$ python3 -q
>>> import numpy as np
>>> np.set_printoptions(suppress=True, linewidth=100)
>>> K = 0.9 ** np.abs(np.subtract.outer(np.arange(9), np.arange(9)))
>>> K.round(2)
array([[1.  , 0.9 , 0.81, 0.73, 0.66, 0.59, 0.53, 0.48, 0.43],
       [0.9 , 1.  , 0.9 , 0.81, 0.73, 0.66, 0.59, 0.53, 0.48],
       [0.81, 0.9 , 1.  , 0.9 , 0.81, 0.73, 0.66, 0.59, 0.53],
       [0.73, 0.81, 0.9 , 1.  , 0.9 , 0.81, 0.73, 0.66, 0.59],
       [0.66, 0.73, 0.81, 0.9 , 1.  , 0.9 , 0.81, 0.73, 0.66],
       [0.59, 0.66, 0.73, 0.81, 0.9 , 1.  , 0.9 , 0.81, 0.73],
       [0.53, 0.59, 0.66, 0.73, 0.81, 0.9 , 1.  , 0.9 , 0.81],
       [0.48, 0.53, 0.59, 0.66, 0.73, 0.81, 0.9 , 1.  , 0.9 ],
       [0.43, 0.48, 0.53, 0.59, 0.66, 0.73, 0.81, 0.9 , 1.  ]])
>>> # symmetric
>>> w, V = np.linalg.eigh(K)
>>> np.round(V.T @ V, 2) + 0
array([[1., 0., 0., 0., 0., 0., 0., 0., 0.],
       [0., 1., 0., 0., 0., 0., 0., 0., 0.],
       [0., 0., 1., 0., 0., 0., 0., 0., 0.],
       [0., 0., 0., 1., 0., 0., 0., 0., 0.],
       [0., 0., 0., 0., 1., 0., 0., 0., 0.],
       [0., 0., 0., 0., 0., 1., 0., 0., 0.],
       [0., 0., 0., 0., 0., 0., 1., 0., 0.],
       [0., 0., 0., 0., 0., 0., 0., 1., 0.],
       [0., 0., 0., 0., 0., 0., 0., 0., 1.]])
>>> np.round(V @ np.diag(w) @ V.T, 2)
array([[1.  , 0.9 , 0.81, 0.73, 0.66, 0.59, 0.53, 0.48, 0.43],
       [0.9 , 1.  , 0.9 , 0.81, 0.73, 0.66, 0.59, 0.53, 0.48],
       [0.81, 0.9 , 1.  , 0.9 , 0.81, 0.73, 0.66, 0.59, 0.53],
       [0.73, 0.81, 0.9 , 1.  , 0.9 , 0.81, 0.73, 0.66, 0.59],
       [0.66, 0.73, 0.81, 0.9 , 1.  , 0.9 , 0.81, 0.73, 0.66],
       [0.59, 0.66, 0.73, 0.81, 0.9 , 1.  , 0.9 , 0.81, 0.73],
       [0.53, 0.59, 0.66, 0.73, 0.81, 0.9 , 1.  , 0.9 , 0.81],
       [0.48, 0.53, 0.59, 0.66, 0.73, 0.81, 0.9 , 1.  , 0.9 ],
       [0.43, 0.48, 0.53, 0.59, 0.66, 0.73, 0.81, 0.9 , 1.  ]])
>>> np.round(np.abs(V[:, -1]), 2)
array([0.3 , 0.32, 0.34, 0.35, 0.36, 0.35, 0.34, 0.32, 0.3 ])
>>> np.round(V.T @ K @ V, 2) + 0
array([[0.05, 0.  , 0.  , 0.  , 0.  , 0.  , 0.  , 0.  , 0.  ],
       [0.  , 0.06, 0.  , 0.  , 0.  , 0.  , 0.  , 0.  , 0.  ],
       [0.  , 0.  , 0.07, 0.  , 0.  , 0.  , 0.  , 0.  , 0.  ],
       [0.  , 0.  , 0.  , 0.09, 0.  , 0.  , 0.  , 0.  , 0.  ],
       [0.  , 0.  , 0.  , 0.  , 0.12, 0.  , 0.  , 0.  , 0.  ],
       [0.  , 0.  , 0.  , 0.  , 0.  , 0.2 , 0.  , 0.  , 0.  ],
       [0.  , 0.  , 0.  , 0.  , 0.  , 0.  , 0.41, 0.  , 0.  ],
       [0.  , 0.  , 0.  , 0.  , 0.  , 0.  , 0.  , 1.22, 0.  ],
       [0.  , 0.  , 0.  , 0.  , 0.  , 0.  , 0.  , 0.  , 6.77]])
>>> np.round(np.linalg.svd(K, compute_uv=False), 2)
array([6.77, 1.22, 0.41, 0.2 , 0.12, 0.09, 0.07, 0.06, 0.05])
>>> np.abs(V[:, -1]).round(6).argmax()
np.int64(4)
>>> w.round(2)
array([0.05, 0.06, 0.07, 0.09, 0.12, 0.2 , 0.41, 1.22, 6.77])
>>> vec = np.array([0, -1, -2, 0, -3, 3, -3, -3, 1])
>>> a = np.maximum(K @ vec, 0)
>>> np.maximum(K @ (3 * vec), 0)
array([0., 0., 0., 0., 0., 0., 0., 0., 0.])
>>> K.T @ a
array([0., 0., 0., 0., 0., 0., 0., 0., 0.])
>>> np.flatnonzero(a > 1e-9)
array([], dtype=int64)
>>> a
array([0., 0., 0., 0., 0., 0., 0., 0., 0.])
>>> np.round(np.tanh(K @ vec), 2)
array([-1., -1., -1., -1., -1., -1., -1., -1., -1.])
>>> w, V = np.linalg.eigh(K)
>>> vec = np.array([-3, -2, 3, -3, 3, -3, -3, -1, 0])
>>> np.round(V * np.maximum(w, 0) @ V.T, 2)
array([[1.  , 0.9 , 0.81, 0.73, 0.66, 0.59, 0.53, 0.48, 0.43],
       [0.9 , 1.  , 0.9 , 0.81, 0.73, 0.66, 0.59, 0.53, 0.48],
       [0.81, 0.9 , 1.  , 0.9 , 0.81, 0.73, 0.66, 0.59, 0.53],
       [0.73, 0.81, 0.9 , 1.  , 0.9 , 0.81, 0.73, 0.66, 0.59],
       [0.66, 0.73, 0.81, 0.9 , 1.  , 0.9 , 0.81, 0.73, 0.66],
       [0.59, 0.66, 0.73, 0.81, 0.9 , 1.  , 0.9 , 0.81, 0.73],
       [0.53, 0.59, 0.66, 0.73, 0.81, 0.9 , 1.  , 0.9 , 0.81],
       [0.48, 0.53, 0.59, 0.66, 0.73, 0.81, 0.9 , 1.  , 0.9 ],
       [0.43, 0.48, 0.53, 0.59, 0.66, 0.73, 0.81, 0.9 , 1.  ]])
>>> np.round(np.linalg.eigvalsh(K[1:, 1:]), 2)
array([0.05, 0.06, 0.08, 0.1 , 0.16, 0.33, 1.01, 6.2 ])
>>> np.round(V * np.abs(w) @ V.T, 2)
array([[1.  , 0.9 , 0.81, 0.73, 0.66, 0.59, 0.53, 0.48, 0.43],
       [0.9 , 1.  , 0.9 , 0.81, 0.73, 0.66, 0.59, 0.53, 0.48],
       [0.81, 0.9 , 1.  , 0.9 , 0.81, 0.73, 0.66, 0.59, 0.53],
       [0.73, 0.81, 0.9 , 1.  , 0.9 , 0.81, 0.73, 0.66, 0.59],
       [0.66, 0.73, 0.81, 0.9 , 1.  , 0.9 , 0.81, 0.73, 0.66],
       [0.59, 0.66, 0.73, 0.81, 0.9 , 1.  , 0.9 , 0.81, 0.73],
       [0.53, 0.59, 0.66, 0.73, 0.81, 0.9 , 1.  , 0.9 , 0.81],
       [0.48, 0.53, 0.59, 0.66, 0.73, 0.81, 0.9 , 1.  , 0.9 ],
       [0.43, 0.48, 0.53, 0.59, 0.66, 0.73, 0.81, 0.9 , 1.  ]])
>>> round(np.abs(K).sum(axis=1).max(), 2), np.round(np.abs(w).max(), 2)
(np.float64(7.19), np.float64(6.77))
>>> t = np.radians(90)
>>> Rm = np.eye(9)
>>> Rm[4, 4] = Rm[0, 0] = np.cos(t)
>>> Rm[4, 0], Rm[0, 4] = -np.sin(t), np.sin(t)
>>> Rm.round(2) + 0
array([[ 0.,  0.,  0.,  0.,  1.,  0.,  0.,  0.,  0.],
       [ 0.,  1.,  0.,  0.,  0.,  0.,  0.,  0.,  0.],
       [ 0.,  0.,  1.,  0.,  0.,  0.,  0.,  0.,  0.],
       [ 0.,  0.,  0.,  1.,  0.,  0.,  0.,  0.,  0.],
       [-1.,  0.,  0.,  0.,  0.,  0.,  0.,  0.,  0.],
       [ 0.,  0.,  0.,  0.,  0.,  1.,  0.,  0.,  0.],
       [ 0.,  0.,  0.,  0.,  0.,  0.,  1.,  0.,  0.],
       [ 0.,  0.,  0.,  0.,  0.,  0.,  0.,  1.,  0.],
       [ 0.,  0.,  0.,  0.,  0.,  0.,  0.,  0.,  1.]])
>>> other = K @ Rm.T
>>> np.round(np.linalg.det(Rm), 2), np.trace(Rm)
(np.float64(1.0), np.float64(7.0))
>>> np.round(np.linalg.svd(K, compute_uv=False), 2), np.round(np.linalg.svd(other, compute_uv=False), 2)
(array([6.77, 1.22, 0.41, 0.2 , 0.12, 0.09, 0.07, 0.06, 0.05]), array([6.77, 1.22, 0.41, 0.2 , 0.12, 0.09, 0.07, 0.06, 0.05]))
>>> np.allclose(K @ K.T, other @ other.T)
True
>>> np.round(np.abs(other - K).max(axis=0), 2)
array([0.34, 0.  , 0.  , 0.  , 1.66, 0.  , 0.  , 0.  , 0.  ])
>>> np.allclose(np.linalg.norm(K, axis=1), np.linalg.norm(other, axis=1))
True
>>> Lm = np.linalg.cholesky(K)
>>> round(np.prod(np.diag(Lm)) ** 2, 2), round(np.linalg.det(K), 2)
(np.float64(0.0), np.float64(0.0))
>>> np.round(K / np.sqrt(np.outer(np.diag(K), np.diag(K))), 2)
array([[1.  , 0.9 , 0.81, 0.73, 0.66, 0.59, 0.53, 0.48, 0.43],
       [0.9 , 1.  , 0.9 , 0.81, 0.73, 0.66, 0.59, 0.53, 0.48],
       [0.81, 0.9 , 1.  , 0.9 , 0.81, 0.73, 0.66, 0.59, 0.53],
       [0.73, 0.81, 0.9 , 1.  , 0.9 , 0.81, 0.73, 0.66, 0.59],
       [0.66, 0.73, 0.81, 0.9 , 1.  , 0.9 , 0.81, 0.73, 0.66],
       [0.59, 0.66, 0.73, 0.81, 0.9 , 1.  , 0.9 , 0.81, 0.73],
       [0.53, 0.59, 0.66, 0.73, 0.81, 0.9 , 1.  , 0.9 , 0.81],
       [0.48, 0.53, 0.59, 0.66, 0.73, 0.81, 0.9 , 1.  , 0.9 ],
       [0.43, 0.48, 0.53, 0.59, 0.66, 0.73, 0.81, 0.9 , 1.  ]])
>>> Lm.round(2)
array([[1.  , 0.  , 0.  , 0.  , 0.  , 0.  , 0.  , 0.  , 0.  ],
       [0.9 , 0.44, 0.  , 0.  , 0.  , 0.  , 0.  , 0.  , 0.  ],
       [0.81, 0.39, 0.44, 0.  , 0.  , 0.  , 0.  , 0.  , 0.  ],
       [0.73, 0.35, 0.39, 0.44, 0.  , 0.  , 0.  , 0.  , 0.  ],
       [0.66, 0.32, 0.35, 0.39, 0.44, 0.  , 0.  , 0.  , 0.  ],
       [0.59, 0.29, 0.32, 0.35, 0.39, 0.44, 0.  , 0.  , 0.  ],
       [0.53, 0.26, 0.29, 0.32, 0.35, 0.39, 0.44, 0.  , 0.  ],
       [0.48, 0.23, 0.26, 0.29, 0.32, 0.35, 0.39, 0.44, 0.  ],
       [0.43, 0.21, 0.23, 0.26, 0.29, 0.32, 0.35, 0.39, 0.44]])
>>> np.round(np.diag(Lm) ** 2, 2)
array([1.  , 0.19, 0.19, 0.19, 0.19, 0.19, 0.19, 0.19, 0.19])
>>> np.linalg.eigvalsh(K).min() > 0
np.True_
>>> m1 = np.loadtxt("layer6.csv", delimiter=",")
>>> m1
array([[ 40.  ,  39.43, -37.87,  40.22, -41.77,  19.67, -39.32,  20.52,  38.89,  19.66, -38.66,
        -21.03,  -1.53],
       [ 39.74,  40.1 , -40.58,  40.29, -39.83,  19.  , -38.46,  20.41,  40.35,  19.75, -39.35,
        -20.8 ,  -0.6 ],
       [ 39.07,  40.36, -38.82,  39.34, -39.68,  18.61, -40.96,  20.04,  39.72,  18.86, -40.37,
        -18.7 ,  -0.52],
       [ 41.1 ,  40.42, -40.89,  40.78, -40.24,  19.38, -40.27,  18.36,  39.47,  18.92, -39.29,
        -19.71,   1.25],
       [ 38.86,  41.44, -40.46,  41.19, -40.2 ,  20.66, -38.95,  20.6 ,  39.07,  20.36, -41.14,
        -20.04,   0.84],
       [ 40.77,  39.78, -39.8 ,  40.08, -39.28,  19.95, -40.47,  20.74,  40.18,  17.96, -37.59,
        -19.96,   1.49],
       [ 40.68,  40.45, -38.37,  38.27, -38.89,  18.06, -40.32,  17.64,  40.13,  19.3 , -40.93,
        -20.64,  -0.04],
       [ 41.56,  40.01, -40.16,  40.57, -39.73,  18.92, -40.24,  20.71,  40.56,  19.62, -40.25,
        -18.16,   0.15],
       [ 39.85,  38.26, -38.49,  38.84, -40.68,  19.32, -39.43,  20.08,  39.04,  21.91, -40.06,
        -20.31,   1.37],
       [ 39.96,  40.7 , -39.52,  38.84, -38.96,  18.51, -38.56,  18.82,  41.34,  20.92, -39.61,
        -20.74,  -0.11],
       [ 39.42,  39.01, -39.3 ,  41.46, -39.33,  18.56, -40.48,  21.28,  40.8 ,  19.91, -40.1 ,
        -20.37,  -0.42],
       [ 40.86,  41.17, -40.89,  39.79, -40.72,  20.54, -39.74,  20.17,  41.4 ,  19.58, -39.04,
        -18.33,   0.06],
       [ 41.02,  39.66, -38.74,  39.45, -38.86,  20.36, -40.87,  21.33,  39.41,  20.33, -39.95,
        -19.05,   0.15],
       [ 37.87,  41.59, -39.65,  40.  , -37.48,  19.75, -39.58,  20.76,  41.46,  19.96, -40.59,
        -19.4 ,  -0.08],
       [ 40.59,  41.19, -39.36,  39.69, -40.05,  21.52, -40.21,  21.29,  40.16,  20.84, -39.24,
        -17.49,   1.77],
       [ 38.68,  39.87, -40.06,  38.  , -39.18,  19.92, -40.29,  19.61,  41.43,  20.14, -39.59,
        -20.43,  -0.99],
       [ 39.79,  40.68, -42.73,  40.22, -40.59,  19.52, -40.16,  19.98,  40.  ,  19.94, -39.94,
        -20.33,   0.56],
       [ 41.36,  41.31, -39.57,  40.91, -40.53,  17.98, -41.12,  21.15,  40.98,  20.03, -38.83,
        -21.31,  -0.73],
       [ 40.08,  39.23, -38.87,  40.59, -40.8 ,  20.54, -39.85,  20.47,  39.28,  17.27, -40.35,
        -20.48,   0.74],
       [ 39.68,  41.26, -39.5 ,  39.41, -39.97,  20.03, -40.14,  20.31,  41.88,  19.46, -41.58,
        -22.34,   1.3 ],
       [ 41.58,  39.14, -39.99,  40.42, -39.74,  19.49, -39.73,  20.6 ,  41.23,  18.49, -39.2 ,
        -20.25,   0.26],
       [ 40.92,  40.36, -40.64,  38.32, -39.81,  20.35, -39.7 ,  19.86,  39.58,  20.2 , -37.99,
        -21.11,   1.  ],
       [ 39.51,  40.11, -41.22,  41.27, -37.84,  19.9 , -38.43,  18.26,  40.32,  19.04, -39.55,
        -21.2 ,   0.57],
       [ 39.58,  38.42, -40.16,  41.31, -38.51,  19.46, -40.64,  19.16,  38.76,  19.97, -41.17,
        -19.89,   0.75],
       [ 40.39,  38.94, -40.7 ,  40.14, -40.75,  19.25, -40.12,  20.2 ,  40.89,  19.56, -40.84,
        -20.84,  -1.31]])
>>> left, sig, Vh = np.linalg.svd(m1)
>>> np.argmax(sig[:-1] / (sig[1:] + 1e-6)) + 1
np.int64(1)
>>> other = left[:, :1] @ np.diag(sig[:1]) @ Vh[:1]
>>> np.linalg.matrix_rank(other)
np.int64(1)
>>> round(np.abs(m1 - other).max(), 2)
np.float64(2.71)
>>> np.round(np.linalg.norm(m1 - other) / np.linalg.norm(m1), 2)
np.float64(0.03)
>>> round(np.linalg.norm(m1 - other, 2), 2), round(float(sig[1]), 2)
(np.float64(6.8), 6.8)
>>> P = m1 @ np.linalg.solve(m1.T @ m1, m1.T)
>>> np.round(np.linalg.eigvalsh(P), 2) + 0
array([0., 0., 0., 0., 0., 0., 0., 0., 0., 0., 0., 0., 1., 1., 1., 1., 1., 1., 1., 1., 1., 1., 1.,
       1., 1.])
>>> np.allclose(P @ P, P)
True
>>> round(float(np.trace(P)), 2)
13.0
